$ python3 -q
>>> import numpy as np
>>> from numpy import linalg as LA
>>> np.set_printoptions(precision=3, suppress=True, linewidth=200)
>>> rnd = lambda a: np.round(a, 3) + 0
>>> mat = np.array([[5.0, 1.0, 0.0, 0.0, 0.0, 0.0],
...     [0.0, 5.0, 1.0, 0.0, 0.0, 0.0],
...     [0.0, 0.0, 5.0, 1.0, 0.0, 0.0],
...     [0.0, 0.0, 0.0, 5.0, 1.0, 0.0],
...     [0.0, 0.0, 0.0, 0.0, 5.0, 1.0],
...     [0.0, 0.0, 0.0, 0.0, 0.0, 5.0]])
>>> mat @ mat
array([[25., 10.,  1.,  0.,  0.,  0.],
       [ 0., 25., 10.,  1.,  0.,  0.],
       [ 0.,  0., 25., 10.,  1.,  0.],
       [ 0.,  0.,  0., 25., 10.,  1.],
       [ 0.,  0.,  0.,  0., 25., 10.],
       [ 0.,  0.,  0.,  0.,  0., 25.]])
>>> rnd(np.sort(LA.eigvals(mat)))
array([5., 5., 5., 5., 5., 5.])
>>> LA.matrix_rank(mat - mat[0, 0] * np.eye(6))
np.int64(5)
>>> [int(LA.matrix_rank(LA.matrix_power(mat, p))) for p in range(1, 7)]
[6, 6, 6, 6, 6, 6]
>>> data = np.array([[0, 0, 0, 0, 0, 0, 0],
...     [0, 0, 1, 0, 0, 0, 0],
...     [0, 1, 0, 0, 0, 0, 0],
...     [0, 0, 0, 0, 1, 1, 0],
...     [0, 0, 0, 1, 0, 1, 1],
...     [0, 0, 0, 1, 1, 0, 1],
...     [0, 0, 0, 0, 1, 1, 0]])
>>> # 3 blocks once reordered
>>> data @ data
array([[0, 0, 0, 0, 0, 0, 0],
       [0, 1, 0, 0, 0, 0, 0],
       [0, 0, 1, 0, 0, 0, 0],
       [0, 0, 0, 2, 1, 1, 2],
       [0, 0, 0, 1, 3, 2, 1],
       [0, 0, 0, 1, 2, 3, 1],
       [0, 0, 0, 2, 1, 1, 2]])
>>> np.flatnonzero(LA.matrix_power((data != 0) + (data.T != 0) + np.eye(7), 7)[4])
array([3, 4, 5, 6])
>>> rnd(LA.det(data))
np.float64(0.0)
>>> evals, V = LA.eigh(data)
>>> x0 = np.array([-6, -8, -3, 8, -5, -9, 7])
>>> rnd(V * np.maximum(evals, 0) @ V.T)
array([[0.   , 0.   , 0.   , 0.   , 0.   , 0.   , 0.   ],
       [0.   , 0.5  , 0.5  , 0.   , 0.   , 0.   , 0.   ],
       [0.   , 0.5  , 0.5  , 0.   , 0.   , 0.   , 0.   ],
       [0.   , 0.   , 0.   , 0.485, 0.621, 0.621, 0.485],
       [0.   , 0.   , 0.   , 0.621, 0.796, 0.796, 0.621],
       [0.   , 0.   , 0.   , 0.621, 0.796, 0.796, 0.621],
       [0.   , 0.   , 0.   , 0.485, 0.621, 0.621, 0.485]])
>>> rnd(V * np.abs(evals) @ V.T)
array([[0.   , 0.   , 0.   , 0.   , 0.   , 0.   , 0.   ],
       [0.   , 1.   , 0.   , 0.   , 0.   , 0.   , 0.   ],
       [0.   , 0.   , 1.   , 0.   , 0.   , 0.   , 0.   ],
       [0.   , 0.   , 0.   , 0.97 , 0.243, 0.243, 0.97 ],
       [0.   , 0.   , 0.   , 0.243, 1.591, 0.591, 0.243],
       [0.   , 0.   , 0.   , 0.243, 0.591, 1.591, 0.243],
       [0.   , 0.   , 0.   , 0.97 , 0.243, 0.243, 0.97 ]])
>>> F = np.loadtxt("a.csv", delimiter=",")
>>> F
array([[ 0.26, -0.81, -0.01, -1.99, -0.1 ,  3.22, -1.36,  0.08,  0.65,  0.15, -1.69, -2.91],
       [-0.39, -0.54, -1.68, -0.2 ,  0.03, -1.16,  0.12,  1.34,  1.64,  0.7 ,  0.06, -0.54],
       [-0.23,  0.4 , -0.03,  1.68, -0.25, -3.01,  1.94,  2.14, -0.58,  1.01,  0.53,  2.5 ],
       [-0.27, -1.73,  0.29, -0.11, -0.77,  3.77, -0.92, -1.97,  2.  , -0.65, -0.35, -1.01],
       [-0.01,  1.96, -2.63, -1.02,  1.81, -4.84, -0.86, -0.11, -0.23, -0.51,  1.75, -0.72],
       [ 0.31, -0.76,  1.73,  0.22, -1.31,  1.14,  2.26,  5.31, -1.37,  2.81, -3.05,  0.52],
       [ 0.15, -0.33,  0.54, -0.57, -0.11,  2.  , -0.74, -1.07,  0.06, -0.46, -0.44, -0.91],
       [ 0.34, -0.71,  1.47, -0.79, -0.54,  3.63, -0.6 , -0.51, -0.36, -0.09, -1.47, -1.23],
       [ 0.11, -0.4 , -0.12, -0.92, -0.11,  1.13, -0.32,  0.91,  0.27,  0.5 , -1.04, -1.3 ],
       [-0.1 ,  0.42,  0.62,  1.44, -0.1 , -1.21,  0.8 , -0.71, -0.65, -0.38,  1.04,  2.04],
       [-0.12, -0.94,  0.64,  1.14, -1.4 , -1.02,  3.16,  6.48, -0.42,  3.4 , -2.36,  1.62],
       [ 0.22,  0.65,  1.04,  0.53,  0.06, -0.25,  0.3 , -0.62, -1.35, -0.38,  0.3 ,  1.01],
       [-0.59, -2.46, -0.77, -0.04, -1.13,  2.94, -0.14,  0.51,  3.21,  0.67, -0.95, -1.14]])
>>> # rank 4
>>> left, sigma, Vh = LA.svd(F, full_matrices=False)
>>> (sigma > 1e-8).sum()
np.int64(4)
>>> rnd(sigma / sigma[0])
array([1.   , 0.931, 0.488, 0.386, 0.   , 0.   , 0.   , 0.   , 0.   , 0.   , 0.   , 0.   ])
>>> np.allclose(left * sigma @ Vh, F)
True
>>> rnd(Vh @ Vh.T)
array([[1., 0., 0., 0., 0., 0., 0., 0., 0., 0., 0., 0.],
       [0., 1., 0., 0., 0., 0., 0., 0., 0., 0., 0., 0.],
       [0., 0., 1., 0., 0., 0., 0., 0., 0., 0., 0., 0.],
       [0., 0., 0., 1., 0., 0., 0., 0., 0., 0., 0., 0.],
       [0., 0., 0., 0., 1., 0., 0., 0., 0., 0., 0., 0.],
       [0., 0., 0., 0., 0., 1., 0., 0., 0., 0., 0., 0.],
       [0., 0., 0., 0., 0., 0., 1., 0., 0., 0., 0., 0.],
       [0., 0., 0., 0., 0., 0., 0., 1., 0., 0., 0., 0.],
       [0., 0., 0., 0., 0., 0., 0., 0., 1., 0., 0., 0.],
       [0., 0., 0., 0., 0., 0., 0., 0., 0., 1., 0., 0.],
       [0., 0., 0., 0., 0., 0., 0., 0., 0., 0., 1., 0.],
       [0., 0., 0., 0., 0., 0., 0., 0., 0., 0., 0., 1.]])
>>> rnd(left.T @ F @ Vh.T)
array([[12.592,  0.   ,  0.   ,  0.   ,  0.   ,  0.   ,  0.   ,  0.   ,  0.   ,  0.   ,  0.   ,  0.   ],
       [ 0.   , 11.723,  0.   ,  0.   ,  0.   ,  0.   ,  0.   ,  0.   ,  0.   ,  0.   ,  0.   ,  0.   ],
       [ 0.   ,  0.   ,  6.14 ,  0.   ,  0.   ,  0.   ,  0.   ,  0.   ,  0.   ,  0.   ,  0.   ,  0.   ],
       [ 0.   ,  0.   ,  0.   ,  4.862,  0.   ,  0.   ,  0.   ,  0.   ,  0.   ,  0.   ,  0.   ,  0.   ],
       [ 0.   ,  0.   ,  0.   ,  0.   ,  0.   ,  0.   ,  0.   ,  0.   ,  0.   ,  0.   ,  0.   ,  0.   ],
       [ 0.   ,  0.   ,  0.   ,  0.   ,  0.   ,  0.   ,  0.   ,  0.   ,  0.   ,  0.   ,  0.   ,  0.   ],
       [ 0.   ,  0.   ,  0.   ,  0.   ,  0.   ,  0.   ,  0.   ,  0.   ,  0.   ,  0.   ,  0.   ,  0.   ],
       [ 0.   ,  0.   ,  0.   ,  0.   ,  0.   ,  0.   ,  0.   ,  0.   ,  0.   ,  0.   ,  0.   ,  0.   ],
       [ 0.   ,  0.   ,  0.   ,  0.   ,  0.   ,  0.   ,  0.   ,  0.   ,  0.   ,  0.   ,  0.   ,  0.   ],
       [ 0.   ,  0.   ,  0.   ,  0.   ,  0.   ,  0.   ,  0.   ,  0.   ,  0.   ,  0.   ,  0.   ,  0.   ],
       [ 0.   ,  0.   ,  0.   ,  0.   ,  0.   ,  0.   ,  0.   ,  0.   ,  0.   ,  0.   ,  0.   ,  0.   ],
       [ 0.   ,  0.   ,  0.   ,  0.   ,  0.   ,  0.   ,  0.   ,  0.   ,  0.   ,  0.   ,  0.   ,  0.   ]])
>>> rnd(left.T @ left)
array([[1., 0., 0., 0., 0., 0., 0., 0., 0., 0., 0., 0.],
       [0., 1., 0., 0., 0., 0., 0., 0., 0., 0., 0., 0.],
       [0., 0., 1., 0., 0., 0., 0., 0., 0., 0., 0., 0.],
       [0., 0., 0., 1., 0., 0., 0., 0., 0., 0., 0., 0.],
       [0., 0., 0., 0., 1., 0., 0., 0., 0., 0., 0., 0.],
       [0., 0., 0., 0., 0., 1., 0., 0., 0., 0., 0., 0.],
       [0., 0., 0., 0., 0., 0., 1., 0., 0., 0., 0., 0.],
       [0., 0., 0., 0., 0., 0., 0., 1., 0., 0., 0., 0.],
       [0., 0., 0., 0., 0., 0., 0., 0., 1., 0., 0., 0.],
       [0., 0., 0., 0., 0., 0., 0., 0., 0., 1., 0., 0.],
       [0., 0., 0., 0., 0., 0., 0., 0., 0., 0., 1., 0.],
       [0., 0., 0., 0., 0., 0., 0., 0., 0., 0., 0., 1.]])
